In [1]: import numpy as np

In [2]: np.set_printoptions(precision=2, suppress=True, linewidth=120, legacy="1.25")

In [3]: K = np.loadtxt("layer13.csv", delimiter=",")

In [4]: K
Out[4]: 
array([[ 1.32,  0.67, -2.18,  1.43],
       [-0.53,  2.87,  0.13, -0.66],
       [ 2.64,  0.24,  1.12, -0.85],
       [ 0.  , -0.48, -1.73, -2.4 ]])

In [5]: print(K.ravel(order="F"))
[ 1.32 -0.53  2.64  0.    0.67  2.87  0.24 -0.48 -2.18  0.13  1.12 -1.73  1.43 -0.66 -0.85 -2.4 ]

In [6]: K.reshape(-1, 2)
Out[6]: 
array([[ 1.32,  0.67],
       [-2.18,  1.43],
       [-0.53,  2.87],
       [ 0.13, -0.66],
       [ 2.64,  0.24],
       [ 1.12, -0.85],
       [ 0.  , -0.48],
       [-1.73, -2.4 ]])

In [7]: blk = K.reshape(4, 2, -1)

In [8]: np.swapaxes(blk, 1, 2)[2]
Out[8]: 
array([[ 2.64,  1.12],
       [ 0.24, -0.85]])

In [9]: print(blk.sum(axis=1))
[[-0.86  2.11]
 [-0.4   2.21]
 [ 3.76 -0.61]
 [-1.73 -2.88]]

In [10]: blk[:, 0]
Out[10]: 
array([[ 1.32,  0.67],
       [-0.53,  2.87],
       [ 2.64,  0.24],
       [ 0.  , -0.48]])

In [11]: cov = K.T @ K

In [12]: np.diag(cov)
Out[12]: array([9., 9., 9., 9.])

In [13]: (K @ K.T).shape
Out[13]: (4, 4)

In [14]: print(round(np.trace(cov), 2), round((K ** 2).sum(), 2))
36.0 36.0

In [15]: F = np.loadtxt("a.csv", delimiter=",")

In [16]: F
Out[16]: 
array([[ 3.,  1.,  3.,  1.],
       [-2., -2., -2., -2.],
       [ 3.,  1.,  3.,  1.],
       [-2., -2., -2., -2.]])

In [17]: print(round(float(np.linalg.norm(K, "nuc")), 2))
12.0

In [18]: np.round(np.linalg.norm(K, 1), 2), np.round(np.linalg.norm(K, np.inf), 2)
Out[18]: (5.35, 5.61)

In [19]: np.linalg.norm(K, axis=1)
Out[19]: array([3., 3., 3., 3.])

In [20]: round(float(np.linalg.norm(K[1] - K[2])), 2)
Out[20]: 4.24

In [21]: np.linalg.norm(K, axis=0)
Out[21]: array([3., 3., 3., 3.])

In [22]: np.linalg.norm(F, axis=1).argmax()
Out[22]: 0

In [23]: np.linalg.norm(F, axis=0)
Out[23]: array([5.1 , 3.16, 5.1 , 3.16])

In [24]: print(round(np.linalg.norm(F[3] - F[1]), 2))
0.0

In [25]: print(np.round(np.linalg.norm(F, 2), 2))
8.26

In [26]: np.linalg.norm(F, axis=1)
Out[26]: array([4.47, 4.  , 4.47, 4.  ])

In [27]: np.round(np.abs(np.linalg.eigvals(F)).max(), 2)
Out[27]: 5.12

In [28]: E = np.array([[0, 0, 1], [0, 0, 0], [1, 0, 0]])

In [29]: E[:, 2] @ E[:, 1]
Out[29]: 0

In [30]: np.linalg.pinv(E)
Out[30]: 
array([[0., 0., 1.],
       [0., 0., 0.],
       [1., 0., 0.]])

In [31]: np.linalg.norm(E, axis=0)
Out[31]: array([1., 0., 1.])

In [32]: E @ E.T
Out[32]: 
array([[1, 0, 0],
       [0, 0, 0],
       [0, 0, 1]])

In [33]: print(E.sum(axis=0))
[1 0 1]

In [34]: E @ E
Out[34]: 
array([[1, 0, 0],
       [0, 0, 0],
       [0, 0, 1]])

In [35]: np.argwhere(np.triu(E))
Out[35]: array([[0, 2]])

In [36]: low = np.diag(E.sum(axis=1)) - E

In [37]: low
Out[37]: 
array([[ 1,  0, -1],
       [ 0,  0,  0],
       [-1,  0,  1]])

In [38]: (np.linalg.matrix_power((low != 0) + (low.T != 0) + np.eye(3), 3) > 0).astype(int)
Out[38]: 
array([[1, 0, 1],
       [0, 1, 0],
       [1, 0, 1]])

In [39]: round(np.linalg.det(low), 2)
Out[39]: 0.0

In [40]: np.sort(np.linalg.eigvals(low).real)
Out[40]: array([0., 0., 2.])

In [41]: low @ low
Out[41]: 
array([[ 2,  0, -2],
       [ 0,  0,  0],
       [-2,  0,  2]])

In [42]: U, sig, Vh = np.linalg.svd(E)

In [43]: evecs = Vh[:(sig > 1e-8).sum()]

In [44]: rng = np.random.default_rng(8199)

In [45]: x0 = E[1] + -2 * E[2] + rng.integers(2) * np.eye(3)[2]

In [46]: x0
Out[46]: array([-2.,  0.,  0.])

In [47]: print(np.linalg.matrix_rank(np.vstack([E, x0])))
2

In [48]: evecs.T @ evecs
Out[48]: 
array([[1., 0., 0.],
       [0., 0., 0.],
       [0., 0., 1.]])

In [49]: np.allclose(evecs.T @ evecs @ x0, x0)
Out[49]: True

In [50]: round(float(np.linalg.norm(x0 - evecs.T @ evecs @ x0)), 2)
Out[50]: 0.0

In [51]: m1 = np.load("arr.npy")

In [52]: m1
Out[52]: 
array([[ 0,  0,  0],
       [ 0, -2,  1],
       [ 0,  0, -3]])

In [53]: x0 = np.array([2, -3, 2, 0])

In [54]: target = K @ x0

In [55]: target
Out[55]: array([-3.74, -9.42,  6.8 , -2.03])

In [56]: np.round(np.linalg.solve(K, 5 * target), 2) + 0
Out[56]: array([ 10., -15.,  10.,   0.])

In [57]: np.round(np.linalg.solve(K, K[:, 0]), 2) + 0
Out[57]: array([1., 0., 0., 0.])

In [58]: np.round(np.linalg.solve(K.T, K[0]), 2) + 0
Out[58]: array([1., 0., 0., 0.])

In [59]: np.round(np.linalg.solve(K, target), 2) + 0
Out[59]: array([ 2., -3.,  2.,  0.])

In [60]: U, sig, Vh = np.linalg.svd(m1)

In [61]: sig
Out[61]: array([3.26, 1.84, 0.  ])

In [62]: A2 = U[:, :2] @ np.diag(sig[:2]) @ Vh[:2]

In [63]: round(np.abs(m1 - A2).max(), 2)
Out[63]: 0.0

In [64]: round(float(np.linalg.norm(m1 - A2, 2)), 2), sig[2]
Out[64]: (0.0, 0.0)

In [65]: print(round(np.linalg.norm(m1 - A2) / np.linalg.norm(m1), 2))
0.0

In [66]: np.linalg.matrix_rank(m1, rtol=0.05)
Out[66]: 2

In [67]: x0 = np.array([4, -6, 8, 8])

In [68]: K @ np.ones(4)
Out[68]: array([ 1.25,  1.81,  3.14, -4.61])

In [69]: (K * x0).sum(axis=1)
Out[69]: array([ -4.71, -23.62,  11.26, -30.22])

In [70]: np.einsum("ij,j->i", K, x0)
Out[70]: array([ -4.71, -23.62,  11.26, -30.22])

In [71]: K * x0
Out[71]: 
array([[  5.28,  -4.05, -17.42,  11.48],
       [ -2.11, -17.25,   1.06,  -5.32],
       [ 10.57,  -1.43,   8.92,  -6.8 ],
       [  0.  ,   2.86, -13.85, -19.23]])

In [72]: print([int(np.linalg.matrix_rank(np.linalg.matrix_power(m1, p))) for p in range(1, 4)])
[2, 2, 2]

In [73]: U, sig, Vh = np.linalg.svd(m1)

In [74]: evecs = Vh[:(sig > 1e-8).sum()]

In [75]: x0 = m1[1] + -2 * m1[2] + rng.integers(2) * np.eye(3)[0]

In [76]: x0
Out[76]: array([ 1., -2.,  7.])

In [77]: np.diag(evecs.T @ evecs)
Out[77]: array([0., 1., 1.])

In [78]: np.round(evecs.T @ evecs, 2) + 0
Out[78]: 
array([[0., 0., 0.],
       [0., 1., 0.],
       [0., 0., 1.]])

In [79]: np.allclose(evecs.T @ evecs @ x0, x0)
Out[79]: False

In [80]: arr = np.loadtxt("mat.csv", delimiter=",")

In [81]: arr
Out[81]: 
array([[ -2.,  -2.,   1.,   1.,   1.],
       [ -3.,   0.,   0.,   0.,   1.],
       [ -4.,  -1.,  -1.,   2.,   2.],
       [ -2.,  -1.,   1.,   4.,   4.],
       [  0.,  -1.,   2.,   5.,   2.],
       [  0.,  -2.,   2.,   5.,   4.],
       [ -1.,  -4.,   2.,   7.,   2.],
       [ -2.,  -6.,   4.,   8.,   4.],
       [ -2.,  -4.,   6.,   9.,   6.],
       [ -4.,  -5.,   5.,   8.,   7.],
       [ -4.,  -4.,   6.,   6.,   9.],
       [ -6.,  -2.,   8.,   6.,   9.],
       [ -8.,  -3.,   6.,   5.,  11.],
       [ -6.,  -5.,   4.,   5.,  12.],
       [ -7.,  -6.,   2.,   4.,  14.],
       [ -9.,  -5.,   1.,   4.,  13.],
       [ -9.,  -7.,   0.,   3.,  11.],
       [ -8.,  -8.,   2.,   3.,  12.],
       [ -8.,  -7.,   1.,   3.,  12.],
       [ -9.,  -5.,   1.,   2.,  11.],
       [-11.,  -4.,   0.,   0.,  11.],
       [-10.,  -4.,   2.,   2.,  11.],
       [-10.,  -4.,   1.,   3.,   9.],
       [-12.,  -2.,   3.,   4.,  10.],
       [-10.,   0.,   5.,   2.,  11.],
       [-11.,   1.,   7.,   0.,  10.],
       [-11.,   0.,   5.,  -1.,  10.],
       [-11.,   2.,   5.,   1.,  12.],
       [-13.,   3.,   3.,  -1.,  14.],
       [-15.,   3.,   1.,  -1.,  12.]])

In [82]: x0 = np.array([2, 3, -1, 3, 1])

In [83]: h = np.maximum(arr @ x0, 0)

In [84]: np.flatnonzero(h > 1e-9)
Out[84]: array([ 3,  4,  5,  6,  7,  8,  9, 10, 11])

In [85]: h
Out[85]: 
array([ 0.,  0.,  0.,  8., 12., 11.,  7.,  2., 11.,  3.,  1.,  1.,  0.,  0.,  0.,  0.,  0.,  0.,  0.,  0.,  0.,  0.,
        0.,  0.,  0.,  0.,  0.,  0.,  0.,  0.])

In [86]: np.tanh(arr @ x0)
Out[86]: 
array([-1.  , -1.  , -0.96,  1.  ,  1.  ,  1.  ,  1.  ,  0.96,  1.  ,  1.  ,  0.76,  0.76, -1.  , -1.  , -1.  , -1.  ,
       -1.  , -1.  , -1.  , -1.  , -1.  , -1.  , -1.  , -1.  , -1.  , -1.  , -1.  , -1.  , -1.  , -1.  ])

In [87]: arr.T @ h
Out[87]: array([ -71., -147.,  171.,  347.,  227.])

In [88]: U, sig, Vh = np.linalg.svd(arr, full_matrices=False)

In [89]: np.sqrt((sig ** 2).sum()), round(float(np.linalg.norm(arr)), 2)
Out[89]: (78.0, 78.0)

In [90]: print(np.round(Vh @ Vh.T, 2) + 0)
[[1. 0. 0. 0. 0.]
 [0. 1. 0. 0. 0.]
 [0. 0. 1. 0. 0.]
 [0. 0. 0. 1. 0.]
 [0. 0. 0. 0. 1.]]

In [91]: np.round(U.T @ arr @ Vh.T, 2) + 0
Out[91]: 
array([[71.89,  0.  ,  0.  ,  0.  ,  0.  ],
       [ 0.  , 24.69,  0.  ,  0.  ,  0.  ],
       [ 0.  ,  0.  , 14.92,  0.  ,  0.  ],
       [ 0.  ,  0.  ,  0.  ,  7.18,  0.  ],
       [ 0.  ,  0.  ,  0.  ,  0.  ,  5.71]])

In [92]: np.allclose(U * sig @ Vh, arr)
Out[92]: True

In [93]: np.abs(Vh[0])
Out[93]: array([0.59, 0.2 , 0.22, 0.21, 0.72])

In [94]: print(np.round(U.T @ U, 2) + 0)
[[1. 0. 0. 0. 0.]
 [0. 1. 0. 0. 0.]
 [0. 0. 1. 0. 0.]
 [0. 0. 0. 1. 0.]
 [0. 0. 0. 0. 1.]]

In [95]: feats = np.load("m.npy")

In [96]: feats
Out[96]: 
array([[79.84, 59.53, 20.04],
       [81.87, 59.21, 18.45],
       [81.14, 60.06, 19.77],
       [81.37, 59.18, 22.43],
       [81.61, 61.45, 20.71],
       [80.57, 60.64, 19.6 ],
       [81.66, 58.6 , 19.19],
       [78.24, 59.17, 20.93],
       [81.55, 60.97, 19.62],
       [80.23, 59.39, 20.5 ],
       [79.81, 60.67, 20.71],
       [81.14, 58.39, 20.61],
       [80.98, 59.23, 19.64],
       [81.03, 60.03, 18.42],
       [79.62, 59.42, 19.19],
       [80.49, 60.73, 18.14]])

In [97]: A2 = np.array([[3, 3], [3, 3], [2, 3]])

In [98]: np.linalg.matrix_rank(m1 @ A2)
Out[98]: 2

In [99]: np.einsum("ij->j", m1)
Out[99]: array([ 0, -2, -2])

In [100]: print(np.linalg.matrix_rank(np.vstack([m1, A2.T])))
3

In [101]: np.einsum("ij,ij->i", m1, m1)
Out[101]: array([0, 5, 9])

In [102]: print(m1 @ A2)
[[ 0  0]
 [-4 -3]
 [-6 -9]]

In [103]: U, sig, Vh = np.linalg.svd(feats)

In [104]: np.argmax(sig[:-1] / (sig[1:] + 1e-6)) + 1
Out[104]: 1

In [105]: A2 = U[:, :1] @ np.diag(sig[:1]) @ Vh[:1]

In [106]: np.linalg.matrix_rank(A2)
Out[106]: 1

In [107]: np.round(np.abs(feats - A2).max(), 2)
Out[107]: 2.43

In [108]: np.linalg.matrix_rank(feats, rtol=0.05)
Out[108]: 1

In [109]: np.round(np.linalg.norm(feats - A2, 2), 2), round(float(sig[1]), 2)
Out[109]: (4.42, 4.42)

In [110]: cen = (feats - feats.mean(axis=0)) / feats.std(axis=0)

In [111]: print(np.argwhere(np.abs(cen) > 2))
[[3 2]
 [7 0]]

In [112]: cen.std(axis=0)
Out[112]: array([1., 1., 1.])

In [113]: beta = np.linalg.lstsq(np.delete(cen, 1, axis=1), cen[:, 1])[0]

In [114]: print(np.round(1 - np.var(cen[:, 1] - np.delete(cen, 1, axis=1) @ beta), 2))
0.02

In [115]: cen = feats - feats.mean(axis=0)

In [116]: U, sig, Vh = np.linalg.svd(cen, full_matrices=False)

In [117]: sig ** 2 / (sig ** 2).sum()
Out[117]: array([0.46, 0.28, 0.26])

In [118]: np.abs(Vh[0]).argmax()
Out[118]: 2

In [119]: round((sig ** 2).sum() ** 2 / (sig ** 4).sum(), 2)
Out[119]: 2.79

In [120]: print(np.searchsorted(np.cumsum(sig ** 2) / (sig ** 2).sum(), 0.9) + 1)
3

In [121]: Vh[0] * np.sign(Vh[0, np.abs(Vh[0]).argmax()])
Out[121]: array([-0.44, -0.24,  0.87])

In [122]: np.linalg.matrix_rank(cen)
Out[122]: 3

In [123]: np.abs(Vh[-1])
Out[123]: array([0.1 , 0.97, 0.22])

In [124]: A2 = feats + rng.integers(-2, 3, (16, 1)) @ rng.integers(-2, 3, (1, 3))

In [125]: A2
Out[125]: 
array([[77.84, 61.53, 16.04],
       [79.87, 61.21, 14.45],
       [79.14, 62.06, 15.77],
       [79.37, 61.18, 18.43],
       [83.61, 59.45, 24.71],
       [80.57, 60.64, 19.6 ],
       [79.66, 60.6 , 15.19],
       [78.24, 59.17, 20.93],
       [82.55, 59.97, 21.62],
       [81.23, 58.39, 22.5 ],
       [79.81, 60.67, 20.71],
       [82.14, 57.39, 22.61],
       [82.98, 57.23, 23.64],
       [83.03, 58.03, 22.42],
       [77.62, 61.42, 15.19],
       [79.49, 61.73, 16.14]])

In [126]: np.linalg.matrix_rank(A2 - feats, tol=1e-8)
Out[126]: 1

In [127]: print(np.abs(A2 - feats).sum(axis=1))
[8. 8. 8. 8. 8. 0. 8. 0. 4. 4. 0. 4. 8. 8. 8. 4.]

In [128]: np.round(np.linalg.svd(A2 - feats, compute_uv=False), 2) + 0
Out[128]: array([15.49,  0.  ,  0.  ])

In [129]: A2 = np.array([[-2, -2], [1, 2], [0, -1]])

In [130]: X = np.kron(np.eye(3, dtype=int), A2)

In [131]: X
Out[131]: 
array([[-2, -2,  0,  0,  0,  0],
       [ 1,  2,  0,  0,  0,  0],
       [ 0, -1,  0,  0,  0,  0],
       [ 0,  0, -2, -2,  0,  0],
       [ 0,  0,  1,  2,  0,  0],
       [ 0,  0,  0, -1,  0,  0],
       [ 0,  0,  0,  0, -2, -2],
       [ 0,  0,  0,  0,  1,  2],
       [ 0,  0,  0,  0,  0, -1]])

In [132]: x0 = np.array([-3, -2, -3, 3, -3])

In [133]: print(arr * x0)
[[  6.   4.  -3.   3.  -3.]
 [  9.  -0.  -0.   0.  -3.]
 [ 12.   2.   3.   6.  -6.]
 [  6.   2.  -3.  12. -12.]
 [ -0.   2.  -6.  15.  -6.]
 [ -0.   4.  -6.  15. -12.]
 [  3.   8.  -6.  21.  -6.]
 [  6.  12. -12.  24. -12.]
 [  6.   8. -18.  27. -18.]
 [ 12.  10. -15.  24. -21.]
 [ 12.   8. -18.  18. -27.]
 [ 18.   4. -24.  18. -27.]
 [ 24.   6. -18.  15. -33.]
 [ 18.  10. -12.  15. -36.]
 [ 21.  12.  -6.  12. -42.]
 [ 27.  10.  -3.  12. -39.]
 [ 27.  14.  -0.   9. -33.]
 [ 24.  16.  -6.   9. -36.]
 [ 24.  14.  -3.   9. -36.]
 [ 27.  10.  -3.   6. -33.]
 [ 33.   8.  -0.   0. -33.]
 [ 30.   8.  -6.   6. -33.]
 [ 30.   8.  -3.   9. -27.]
 [ 36.   4.  -9.  12. -30.]
 [ 30.  -0. -15.   6. -33.]
 [ 33.  -2. -21.   0. -30.]
 [ 33.  -0. -15.  -3. -30.]
 [ 33.  -4. -15.   3. -36.]
 [ 39.  -6.  -9.  -3. -42.]
 [ 45.  -6.  -3.  -3. -36.]]

In [134]: np.linalg.norm(arr @ x0) <= np.linalg.norm(arr, 2) * np.linalg.norm(x0) + 1e-9
Out[134]: True

In [135]: np.einsum("ij,j->i", arr, x0)
Out[135]: 
array([  7.,   6.,  17.,   5.,   5.,   1.,  20.,  18.,   5.,  10.,  -7., -11.,  -6.,  -5.,  -3.,   7.,  17.,   7.,
         8.,   7.,   8.,   5.,  17.,  13., -12., -20., -15., -19., -21.,  -3.])

In [136]: (arr * x0).sum(axis=1)
Out[136]: 
array([  7.,   6.,  17.,   5.,   5.,   1.,  20.,  18.,   5.,  10.,  -7., -11.,  -6.,  -5.,  -3.,   7.,  17.,   7.,
         8.,   7.,   8.,   5.,  17.,  13., -12., -20., -15., -19., -21.,  -3.])
